$ ipython --no-banner

In [1]: import numpy as np

In [2]: np.set_printoptions(precision=3, suppress=True, linewidth=160)

In [3]: M = np.load("w.npy")

In [4]: print(M)
[[-2  2  3 -6  1  0  0  3  2  1  1 -2 -2  3]
 [ 1 -1  2 -4 -1 -2 -1  2 -2  2  3 -3  0  3]
 [-3 -1  0 -4  0  1  2  2  3 -2 -3  2 -3  2]
 [ 1 -3 -1 -2  1  3  3  1  0  0 -2 -2 -1 -1]
 [-1  0 -1 -2  3 -1 -1  1  1 -3 -3  1  1  1]
 [-2 -2 -1  6 -1 -1  3 -3  3 -2  0 -2 -3 -1]
 [ 2  2 -1  4 -2  2 -1 -2  3  0 -2  0  1  1]
 [-3 -2 -3 -4 -2  3  3  2 -2 -2 -1  3  0  3]
 [-3  0  0  0 -1  3  1  0 -1  0  2 -3  3 -3]
 [ 3  0  0 -2  1 -2 -3  1  0 -3  1  2 -3  0]
 [ 0  2 -1  0 -1  2  0  0  2 -2  0  1 -2  2]
 [ 0  2  0 -4 -2  1  3  2 -2  3  1  3 -3  0]
 [-2  3 -3 -2  3  1 -3  1  1  3 -2 -2 -1  0]
 [-2  3  2 -4 -2  1  1  2  3 -1  2 -1  0  1]]

In [5]: # rank 13

In [6]: print(np.linalg.cond(M) > 100)
True

In [7]: print(np.argsort(-np.linalg.norm(M, axis=0).round(6), kind="stable")[:3])
[ 3  6 11]

In [8]: print(np.round(np.linalg.norm(M, 2) / np.linalg.norm(M), 3))
0.561

In [9]: rank = np.linalg.matrix_rank(M)

In [10]: print(rank)
13

In [11]: null = np.linalg.svd(M)[2][rank:].T

In [12]: print(np.linalg.matrix_rank(M.T @ M), np.linalg.matrix_rank(M @ M.T))
13 13

In [13]: W1 = np.array([[-1, -2, -3],
    ...:     [0, 2, 4],
    ...:     [7, 9, 9],
    ...:     [4, -3, 4],
    ...:     [6, -8, 3],
    ...:     [7, -2, -6],
    ...:     [9, 2, -9],
    ...:     [9, -1, -5],
    ...:     [-2, -7, 7],
    ...:     [-2, 5, 0],
    ...:     [6, 9, 9],
    ...:     [1, 0, -2],
    ...:     [-9, -7, -3],
    ...:     [4, 1, -9]])

In [14]: beta = np.array([1, -2, 1])

In [15]: hid = np.maximum(M @ W1 + beta, 0)

In [16]: print((hid > 0).mean(axis=0))
[0.714 0.429 0.5  ]

In [17]: print(np.linalg.matrix_rank(hid))
3

In [18]: C = np.array([[9, 0], [0, 0], [4, 6]])

In [19]: print((hid @ C).round(6).argmax(axis=1))
[0 0 0 0 0 0 1 0 1 1 0 0 1 0]

In [20]: print(W1 @ C)
[[-21 -18]
 [ 16  24]
 [ 99  54]
 [ 52  24]
 [ 66  18]
 [ 39 -36]
 [ 45 -54]
 [ 61 -30]
 [ 10  42]
 [-18   0]
 [ 90  54]
 [  1 -12]
 [-93 -18]
 [  0 -54]]

In [21]: B = M[0, 0] * M[1:] - np.outer(M[1:, 0], M[0])

In [22]: print(B)
[[  0   0  -7  14   1   4   2  -7   2  -5  -7   8   2  -9]
 [  0   8   9 -10   3  -2  -4   5   0   7   9 -10   0   5]
 [  0   4  -1  10  -3  -6  -6  -5  -2  -1   3   6   4  -1]
 [  0   2   5  -2  -5   2   2   1   0   7   7  -4  -4   1]
 [  0   8   8 -24   4   2  -6  12  -2   6   2   0   2   8]
 [  0  -8  -4   4   2  -4   2  -2 -10  -2   2   4   2  -8]
 [  0  10  15 -10   7  -6  -6   5  10   7   5 -12  -6   3]
 [  0   6   9 -18   5  -6  -2   9   8   3  -1   0 -12  15]
 [  0  -6  -9  22  -5   4   6 -11  -6   3  -5   2  12  -9]
 [  0  -4   2   0   2  -4   0   0  -4   4   0  -2   4  -4]
 [  0  -4   0   8   4  -2  -6  -4   4  -6  -2  -6   6   0]
 [  0  -2  12  -8  -4  -2   6   4   2  -4   6   0  -2   6]
 [  0  -2   2  -4   6  -2  -2   2  -2   4  -2  -2  -4   4]]

In [23]: print(M[:, 0] / M[0, 0])
[ 1.  -0.5  1.5 -0.5  0.5  1.  -1.   1.5  1.5 -1.5 -0.  -0.   1.   1. ]

In [24]: B = np.array([[1, 0, 1, 0, 2, -2, -2],
    ...:     [-1, 0, 2, -2, 0, 1, 0],
    ...:     [-1, 1, 2, -2, 1, 0, 2],
    ...:     [0, -1, 0, 2, 2, -1, 0],
    ...:     [0, -1, 1, 0, 1, 1, 2],
    ...:     [1, -1, 1, 2, 1, 2, 0],
    ...:     [-1, -1, 2, 1, 0, 0, 1]])

In [25]: C = np.array([[2, 1, -2, -1, -3, 2],
    ...:     [-1, -3, 2, -1, -1, 3],
    ...:     [-1, 0, -2, -2, 0, 2],
    ...:     [2, 0, -3, -2, 3, -3],
    ...:     [-2, -2, -3, 2, 0, 1],
    ...:     [3, 0, 3, -2, 3, -2]])

In [26]: J = np.block([[B, np.array([[-2, -1, 1, -4, 0, 3],
    ...:     [-2, -2, -3, -3, -2, 0],
    ...:     [-4, 4, -5, 4, -5, 0],
    ...:     [5, -1, 2, -5, -4, 3],
    ...:     [-2, 1, 5, 0, 5, -1],
    ...:     [2, -2, 0, -3, -3, 2],
    ...:     [-4, 1, 1, 4, -2, 0]])], [np.zeros((6, 7)), C]])

In [27]: print(J)
[[ 1.  0.  1.  0.  2. -2. -2. -2. -1.  1. -4.  0.  3.]
 [-1.  0.  2. -2.  0.  1.  0. -2. -2. -3. -3. -2.  0.]
 [-1.  1.  2. -2.  1.  0.  2. -4.  4. -5.  4. -5.  0.]
 [ 0. -1.  0.  2.  2. -1.  0.  5. -1.  2. -5. -4.  3.]
 [ 0. -1.  1.  0.  1.  1.  2. -2.  1.  5.  0.  5. -1.]
 [ 1. -1.  1.  2.  1.  2.  0.  2. -2.  0. -3. -3.  2.]
 [-1. -1.  2.  1.  0.  0.  1. -4.  1.  1.  4. -2.  0.]
 [ 0.  0.  0.  0.  0.  0.  0.  2.  1. -2. -1. -3.  2.]
 [ 0.  0.  0.  0.  0.  0.  0. -1. -3.  2. -1. -1.  3.]
 [ 0.  0.  0.  0.  0.  0.  0. -1.  0. -2. -2.  0.  2.]
 [ 0.  0.  0.  0.  0.  0.  0.  2.  0. -3. -2.  3. -3.]
 [ 0.  0.  0.  0.  0.  0.  0. -2. -2. -3.  2.  0.  1.]
 [ 0.  0.  0.  0.  0.  0.  0.  3.  0.  3. -2.  3. -2.]]

In [28]: print(J.sum(axis=1))
[ -3. -12.  -3.   2.  12.   2.   2.  -1.  -1.  -3.  -3.  -4.   5.]

In [29]: print(np.linalg.matrix_rank(J))
13

In [30]: print(J.sum(axis=0))
[ -1.  -3.   9.   1.   7.   1.   3.  -4.  -4.  -4. -13.  -9.  10.]

In [31]: print(np.round(np.linalg.norm(J), 3))
24.352

In [32]: print(np.unravel_index(np.abs(J).argmax(), J.shape))
(np.int64(2), np.int64(9))

In [33]: arr = np.load("case14.npy")

In [34]: print(arr)
[[0 0 1 1 0 0 0 0 1 0 1 1 0 0 0]
 [0 0 0 0 0 0 0 0 0 0 0 0 0 1 0]
 [1 0 0 1 0 0 0 0 1 0 1 1 0 0 0]
 [1 0 1 0 0 0 0 0 1 0 1 1 0 0 0]
 [0 0 0 0 0 0 1 1 0 1 0 0 1 0 1]
 [0 0 0 0 0 0 1 0 0 1 0 0 1 0 1]
 [0 0 0 0 1 1 0 1 0 1 0 0 0 0 0]
 [0 0 0 0 1 0 1 0 0 1 0 0 1 0 1]
 [1 0 1 1 0 0 0 0 0 0 0 1 0 0 0]
 [0 0 0 0 1 1 1 1 0 0 0 0 1 0 1]
 [1 0 1 1 0 0 0 0 0 0 0 1 0 0 0]
 [1 0 1 1 0 0 0 0 1 0 1 0 0 0 0]
 [0 0 0 0 1 1 0 1 0 1 0 0 0 0 1]
 [0 1 0 0 0 0 0 0 0 0 0 0 0 0 0]
 [0 0 0 0 1 1 0 1 0 1 0 0 1 0 0]]

In [35]: rng = np.random.default_rng(58053)

In [36]: B = J + rng.integers(-2, 3, (13, 12)) @ rng.integers(-2, 3, (12, 13))

In [37]: print(B)
[[  4. -16.   4.  -1.  -3. -12.  -1.  -9.  -3.   1.  -4.  -1.  15.]
 [ -2.  -7.  -3.   0. -10.  -8.   9. -15.   3.  13.  14.  -3.   5.]
 [  4.   7.   1.   1.  -6.  -5.   1.  -7.   2.   8.  12.  -6. -12.]
 [ -8.   4.  -8. -12.  -1.  -3.   5.   9.   8.  13.   6.   3.  -2.]
 [ 14.   4.   6.  -2.   0.  -4.   1.  -9.  -6.   6.  -6.   8.  -8.]
 [ 16.  -5. -12.  -1.  11.  -3.  -6.  10. -15.  -7. -12. -11.   2.]
 [ -5.   5.  22.   1. -14.   3.  -1.  -7.   9.  -1.   3.   9. -12.]
 [ -1.   4. -19.   0.   9.   5.  -4.   6.   2.   1.   5.   1.  12.]
 [ -7.   0.  -3. -13.  -1.  -1.   2.   6.   5.   2.   0.   4.   7.]
 [  5.  -9.  -1.   7.  -3.  -4.  -1.   0.  -7.  -6.  -2.  -7.  11.]
 [ 12.  -3.   0.  -3.   3.   7.  14.   4. -26.   0.   0.   4.  -2.]
 [ -6.  12.  -9.  -2.   3.   1. -14.   8.  11.  -7.   1.  10.   5.]
 [ -6.  -9.   2.  -8.   7. -12.   4. -11.   4.  -6.  -5.   0.   1.]]

In [38]: print(np.linalg.matrix_rank(B - J, tol=1e-8))
12

In [39]: C2 = B.T @ B

In [40]: print(np.linalg.matrix_rank(C2))
13

In [41]: print(np.trace(C2), (B ** 2).sum())
9966.0 9966.0

In [42]: print(np.all(np.linalg.eigvalsh(arr) > 0))
False

In [43]: print(round(float(np.linalg.eigvalsh(arr).min()), 3))
-2.414

In [44]: try:
    ...:     np.linalg.cholesky(arr)
    ...: except np.linalg.LinAlgError as e:
    ...:     print(e)
    ...: 
Matrix is not positive definite

In [45]: print(arr.sum(axis=0))
[5 1 5 5 5 4 4 5 4 6 4 5 5 1 5]

In [46]: print(np.argwhere(np.triu(arr)))
[[ 0  2]
 [ 0  3]
 [ 0  8]
 [ 0 10]
 [ 0 11]
 [ 1 13]
 [ 2  3]
 [ 2  8]
 [ 2 10]
 [ 2 11]
 [ 3  8]
 [ 3 10]
 [ 3 11]
 [ 4  6]
 [ 4  7]
 [ 4  9]
 [ 4 12]
 [ 4 14]
 [ 5  6]
 [ 5  9]
 [ 5 12]
 [ 5 14]
 [ 6  7]
 [ 6  9]
 [ 7  9]
 [ 7 12]
 [ 7 14]
 [ 8 11]
 [ 9 12]
 [ 9 14]
 [10 11]
 [12 14]]

In [47]: print(np.trace(arr @ arr @ arr) // 6)
33

In [48]: L = np.diag(arr.sum(axis=1)) - arr

In [49]: print(L @ np.ones(15))
[0. 0. 0. 0. 0. 0. 0. 0. 0. 0. 0. 0. 0. 0. 0.]

In [50]: print((np.linalg.eigvalsh(L) < 1e-8).sum())
3

In [51]: print(np.round(np.linalg.eigvalsh(L), 3) + 0)
[0. 0. 0. 2. 4. 4. 4. 6. 6. 6. 6. 6. 6. 7. 7.]

In [52]: print(round(np.linalg.det(L[1:, 1:])))
0

In [53]: print(np.linalg.matrix_rank(L))
12
